$ python -q
>>> import numpy as np
>>> np.set_printoptions(precision=3, suppress=True, linewidth=120)
>>> out = np.array([[2, 0], [0, 1]])
>>> W2 = np.array([[7, 4, 6, 2, 8],
...     [0, 3, 0, 2, 0],
...     [2, 0, 8, 3, 7],
...     [8, 6, 0, 9, 2],
...     [0, 6, 8, 8, 6]])
>>> K = np.block([[out, np.array([[3, 1, 5, 0, 3], [4, 5, 0, 0, 4]])], [np.zeros((5, 2)), W2]])
>>> print(K)
[[2. 0. 3. 1. 5. 0. 3.]
 [0. 1. 4. 5. 0. 0. 4.]
 [0. 0. 7. 4. 6. 2. 8.]
 [0. 0. 0. 3. 0. 2. 0.]
 [0. 0. 2. 0. 8. 3. 7.]
 [0. 0. 8. 6. 0. 9. 2.]
 [0. 0. 0. 6. 8. 8. 6.]]
>>> U, sigma, Vt = np.linalg.svd(K)
>>> print(np.argmax(sigma[:-1] / (sigma[1:] + 1e-6)) + 1)
6
>>> out = U[:, :6] @ np.diag(sigma[:6]) @ Vt[:6]
>>> print(round(np.abs(K - out).max(), 3))
0.001
>>> print(np.diff(K, axis=0))
[[-2.  1.  1.  4. -5.  0.  1.]
 [ 0. -1.  3. -1.  6.  2.  4.]
 [ 0.  0. -7. -1. -6.  0. -8.]
 [ 0.  0.  2. -3.  8.  1.  7.]
 [ 0.  0.  6.  6. -8.  6. -5.]
 [ 0.  0. -8.  0.  8. -1.  4.]]
>>> print(np.linalg.matrix_rank(K))
7
>>> K[7]
Traceback (most recent call last):
  File "<python-input-12>", line 1, in <module>
    K[7]
    ~^^^
IndexError: index 7 is out of bounds for axis 0 with size 7
>>> print(K.shape)
(7, 7)
>>> print(K.sum(axis=0))
[ 2.  1. 24. 25. 27. 24. 30.]
>>> print(np.linalg.svd(K, compute_uv=False))
[24.117 11.076  8.14   4.614  2.572  0.729  0.002]
>>> print(round(np.linalg.norm(K, 2) / np.linalg.norm(K), 3))
0.853
>>> print(np.linalg.cond(K) > 100)
True
>>> M = np.load("case7.npy")
>>> print(M)
[[   1   -1    1   -1]
 [   1    0    0    0]
 [   1    1    1    1]
 [   1    2    4    8]
 [   1    3    9   27]
 [   1    4   16   64]
 [   1    5   25  125]
 [   1    6   36  216]
 [   1    7   49  343]
 [   1    8   64  512]
 [   1    9   81  729]
 [   1   10  100 1000]
 [   1   11  121 1331]]
>>> W1 = np.array([[0, 0, 3, 1, 2], [1, 0, 3, 0, 0], [1, 2, 1, 3, 0], [1, 3, 2, 2, 3]])
>>> c = np.array([5, 9, 4, 1, 7])
>>> H = np.maximum(M @ W1 + c, 0)
>>> print((H > 0).astype(int))
[[1 1 1 1 1]
 [1 1 1 1 1]
 [1 1 1 1 1]
 [1 1 1 1 1]
 [1 1 1 1 1]
 [1 1 1 1 1]
 [1 1 1 1 1]
 [1 1 1 1 1]
 [1 1 1 1 1]
 [1 1 1 1 1]
 [1 1 1 1 1]
 [1 1 1 1 1]
 [1 1 1 1 1]]
>>> print(np.linalg.matrix_rank(H))
4
>>> W2 = np.array([[0, 1, 2], [2, 1, 2], [-2, -1, 1], [2, 1, 2], [2, -2, 0]])
>>> print(H @ W2)
[[   28     0    33]
 [   26    -9    39]
 [   40    -8    71]
 [  142    -9   213]
 [  404   -24   549]
 [  898   -65  1163]
 [ 1696  -144  2139]
 [ 2870  -273  3561]
 [ 4492  -464  5513]
 [ 6634  -729  8079]
 [ 9368 -1080 11343]
 [12766 -1529 15389]
 [16900 -2088 20301]]
>>> u = np.array([0, 0, 0])
>>> print(np.convolve(M[9], u))
[0 0 0 0 0 0]
>>> print(np.cross(M[9, :3], M[10, :3]))
[ 72 -17   1]
>>> print(np.polyval(u, M[9]))
[0 0 0 0]
>>> print([round(float(x), 3) for x in np.linalg.svd(M, compute_uv=False)[:3]])
[1946.612, 33.967, 2.687]
>>> print(np.argsort(-np.linalg.norm(M, axis=0).round(6), kind="stable")[:3])
[3 2 1]
>>> U, sigma, Vt = np.linalg.svd(M)
>>> print(np.argmax(sigma[:-1] / (sigma[1:] + 1e-6)) + 1)
1
>>> out = U[:, :1] @ np.diag(sigma[:1]) @ Vt[:1]
>>> print(round(float(np.linalg.norm(M - out) / np.linalg.norm(M)), 3))
0.018
>>> print(np.linalg.matrix_rank(M, rtol=0.05))
1
>>> print(round(np.abs(M - out).max(), 3))
14.428
>>> A = np.loadtxt("x.csv", delimiter=",")
>>> print(A)
[[ 1. -1. -2. -1.  1.]
 [-1. -1.  0.  0.  0.]
 [ 0.  0.  0.  1. -1.]
 [ 0.  0.  1.  2. -2.]]
>>> out = A / np.linalg.norm(A, axis=1)
Traceback (most recent call last):
  File "<python-input-41>", line 1, in <module>
    out = A / np.linalg.norm(A, axis=1)
          ~~^~~~~~~~~~~~~~~~~~~~~~~~~~~
ValueError: operands could not be broadcast together with shapes (4,5) (4,) 
>>> out = A / np.linalg.norm(A, axis=1, keepdims=True)
>>> C2 = out @ out.T
>>> print(np.linalg.norm(out, axis=1))
[1. 1. 1. 1.]
>>> print(np.linalg.norm(A, axis=1))
[2.828 1.414 1.414 3.   ]
>>> print(round(float(np.linalg.norm(A[2], 1)), 3), round(np.linalg.norm(A[2], np.inf), 3))
2.0 1.0
>>> print(np.linalg.norm(A, axis=1).argmax())
3
>>> print(round(float(np.linalg.norm(A, "nuc")), 3))
7.432
>>> print(A[2] @ A[1])
0.0
>>> print(np.round(np.linalg.norm(A) ** 2 / np.linalg.norm(A, 2) ** 2, 3))
1.324
>>> print(np.round(np.linalg.norm(A, 1), 3), np.round(np.linalg.norm(A, np.inf), 3))
4.0 6.0
>>> out = np.array([[3, 5, 7], [6, 8, 2], [7, 7, 3], [1, 2, 3], [4, 3, 4]])
>>> print(np.linalg.matrix_rank(A @ out))
3
>>> print(np.einsum("ij->j", A))
[ 0. -2. -1.  2. -2.]
>>> W0 = 0.5 ** np.abs(np.subtract.outer(np.arange(5), np.arange(5)))
>>> print(W0)
[[1.    0.5   0.25  0.125 0.062]
 [0.5   1.    0.5   0.25  0.125]
 [0.25  0.5   1.    0.5   0.25 ]
 [0.125 0.25  0.5   1.    0.5  ]
 [0.062 0.125 0.25  0.5   1.   ]]
>>> u = np.array([8, 3, 9])
>>> print(np.array([np.convolve(row, u, "same") for row in K]))
[[  6.  42.  17.  70.  24.  69.   9.]
 [  8.  35.  61.  51.  45.  32.  12.]
 [  0.  56.  53. 123.  70. 124.  42.]
 [  0.   0.  24.   9.  43.   6.  18.]
 [  0.  16.   6.  82.  48. 137.  48.]
 [  0.  64.  72.  90. 126.  43.  87.]
 [  0.   0.  48.  82. 142. 144.  90.]]
>>> print(np.cross(K[1, :3], K[3, :3]))
[0. 0. 0.]
>>> print(np.polyval(u, K[1]))
[  9.  20. 149. 224.   9.   9. 149.]
>>> x = np.ones(5)
>>> for _ in range(3):
...     x = W0 @ x
...     x /= np.linalg.norm(x)
...     print(round(x @ W0 @ x, 3))
... 
2.259
2.262
2.262
>>> print(round(np.linalg.eigvalsh(W0)[-1], 3))
2.262
>>> E = np.load("w.npy")
>>> print(E)
[[ 0.1  0.  -1.3  1.4  0.8]
 [ 0.2  1.1  0.5 -1.6 -0.3]
 [ 0.7  0.5  0.1 -0.8  0.6]
 [ 0.2  1.   0.4  0.5  0.2]
 [ 1.7  0.2 -1.4 -0.7  1.7]
 [ 0.6 -2.  -1.4  0.2 -0.4]
 [ 1.8 -1.3 -0.7  0.   1.1]
 [ 0.   0.2  0.8 -0.4 -0.8]
 [-1.5 -1.1  1.6 -0.4 -1.4]
 [-0.7 -0.4 -0.7  0.2  1. ]]
>>> W2 = E[[1, 0]].astype(float)
>>> for _ in range(5):
...     z = np.linalg.norm(E[:, None] - W2, axis=-1).argmin(axis=1)
...     W2 = np.array([E[z == j].mean(axis=0) for j in range(2)])
... 
>>> print(z)
[1 0 0 0 1 1 1 0 0 1]
>>> print(np.bincount(z))
[5 5]
>>> print(W2)
[[-0.08  0.34  0.68 -0.54 -0.34]
 [ 0.7  -0.7  -1.1   0.22  0.84]]
>>> z = E[:, 2] > np.median(E[:, 2])
>>> u = E[z].mean(axis=0) - E[~z].mean(axis=0)
>>> print(((E - E.mean(axis=0)) @ u > 0).astype(int))
[0 1 1 1 0 0 0 1 1 0]
>>> print(u)
[-0.78  1.04  1.78 -0.76 -1.18]
>>> print(z.astype(int))
[0 1 1 1 0 0 0 1 1 0]
>>> C2 = np.cov(E, rowvar=False)
>>> print(np.argsort(-E.std(axis=0).round(6), kind="stable"))
[2 1 0 4 3]
>>> print(np.argwhere(np.triu(np.abs(np.corrcoef(E.T)) > 0.8, 1)))
[]
>>> print(np.round(np.corrcoef(E[:, 3], E[:, 1])[0, 1], 3))
-0.295
>>> X = np.load("mat.npy")
>>> print(X)
[[-2.971  0.291  0.137  1.503 -0.757  1.019 -8.707  3.376]
 [-5.043  0.681  0.166  4.817 -3.849 -2.378  4.424 -3.29 ]
 [-4.481 -1.351 -1.33   2.788  5.388  5.021 -1.519  3.463]
 [ 4.548 -2.63   2.51   1.983  5.129 -0.666 -5.828 -1.203]
 [ 1.41   5.05   0.645 -0.517 -5.318  3.981 -2.312  4.728]
 [ 6.314  2.995 -0.296  2.621  2.298  4.91  -1.788  3.409]
 [ 0.134 -4.999 -3.965  5.105  3.987  1.011  1.12  -3.877]
 [ 1.227 -2.267  3.955 -3.283  4.962  0.321  4.655  4.532]
 [-3.216  3.32   2.077  5.641  1.006 -2.357 -5.757  1.672]
 [-0.496 -4.497  4.237  6.923  2.019 -1.232  2.81  -0.4  ]
 [-3.017 -0.019 -7.669 -2.382  1.761 -3.479 -1.718  2.871]
 [-1.399 -6.377 -0.905 -1.393 -0.114  3.618 -4.056  5.006]
 [ 5.372  4.363  3.869 -1.021 -2.209 -2.85  -3.863  2.859]
 [ 1.725  2.09   1.983 -2.988 -4.959 -0.055 -2.522 -6.989]
 [-3.577 -5.686  3.166 -1.271  1.797  2.221  2.585 -5.329]
 [-0.571  2.293 -1.762 -5.787  1.116 -1.653  7.338 -0.03 ]
 [ 6.649 -0.567  0.033 -4.468  3.768 -1.326 -2.435  3.69 ]
 [ 0.202 -1.631  6.471  1.288  2.207 -1.864  6.431  2.015]
 [ 1.67   7.589  2.693  3.44  -1.141 -2.397  3.615  0.65 ]
 [ 3.289 -5.236 -0.053  3.177 -1.6   -5.851 -2.618  2.833]
 [ 5.04  -1.195 -3.776 -2.738 -4.906  1.362  2.486  4.395]
 [-5.102 -0.474  3.478  3.424  1.952  5.795  1.15  -3.348]
 [ 0.588  5.494 -2.361  3.321 -2.448  2.73  -5.846  2.291]
 [-3.843  5.596 -3.842  0.686  0.902  4.663 -3.956  0.684]
 [-0.246 -1.553 -0.763  0.059  8.104 -0.565 -4.716  2.951]
 [-6.589  3.069  1.063 -3.419 -0.106  0.078  2.614 -5.243]
 [-2.448 -4.134  1.034 -5.523  3.404  2.004 -3.774 -3.936]
 [-0.248 -4.716 -1.042  1.767  5.173  2.112  5.518 -3.438]
 [-1.656  2.85  -0.677  5.611 -1.744  7.046  1.925 -0.892]
 [-0.313 -1.489  2.643 -4.051  5.278 -4.963  4.478  1.316]
 [-0.987 -2.887 -6.521  4.88   1.55   1.324 -3.277 -3.076]
 [ 4.031 -0.656  4.159  0.508 -1.965 -0.412  5.812 -5.288]
 [-1.391 -1.558 -1.745 -4.839  2.728 -1.703 -0.877 -7.62 ]
 [ 0.979 -0.143 -4.253  2.668 -5.154  5.527 -3.306 -2.403]
 [ 0.148  2.372 -6.497  1.119  0.313 -3.321 -2.398 -5.832]
 [-2.916 -2.723 -1.124  3.161  1.302 -3.503  6.708  3.723]
 [ 3.722 -0.457 -0.997  6.965 -2.312  4.024  3.843 -0.364]
 [-1.42   3.218  4.33   4.251 -2.073 -3.995  5.201 -1.872]
 [-0.248  1.427  2.429 -5.422  6.137  0.576  4.961 -0.015]
 [ 4.831 -0.913  1.605  0.314 -2.997 -5.341  5.421  2.502]
 [ 1.414 -0.195  7.11   1.629 -1.066  1.641 -3.581  5.302]
 [-0.859  7.052  2.174 -5.227 -1.699 -2.895 -0.145  2.489]
 [ 0.462 -1.254  2.553 -5.829 -6.777 -3.393  0.532  0.035]
 [-3.08  -4.891  2.104 -0.469 -0.924  7.364 -2.494  0.807]
 [ 2.587  0.382  4.249 -0.014  3.732 -0.87  -4.573 -6.286]]
>>> Xc = (X - X.mean(axis=0)) / X.std(axis=0)
>>> print(np.argwhere(np.abs(Xc) > 2))
[[ 0  6]
 [10  2]
 [16  0]
 [18  1]
 [24  4]
 [25  0]
 [28  5]
 [30  2]
 [32  7]
 [34  2]
 [40  2]
 [41  1]
 [42  4]
 [43  5]]
>>> c = np.linalg.lstsq(np.delete(Xc, 1, axis=1), Xc[:, 1])[0]
>>> print(round(float(1 - np.var(Xc[:, 1] - np.delete(Xc, 1, axis=1) @ c)), 3))
0.135
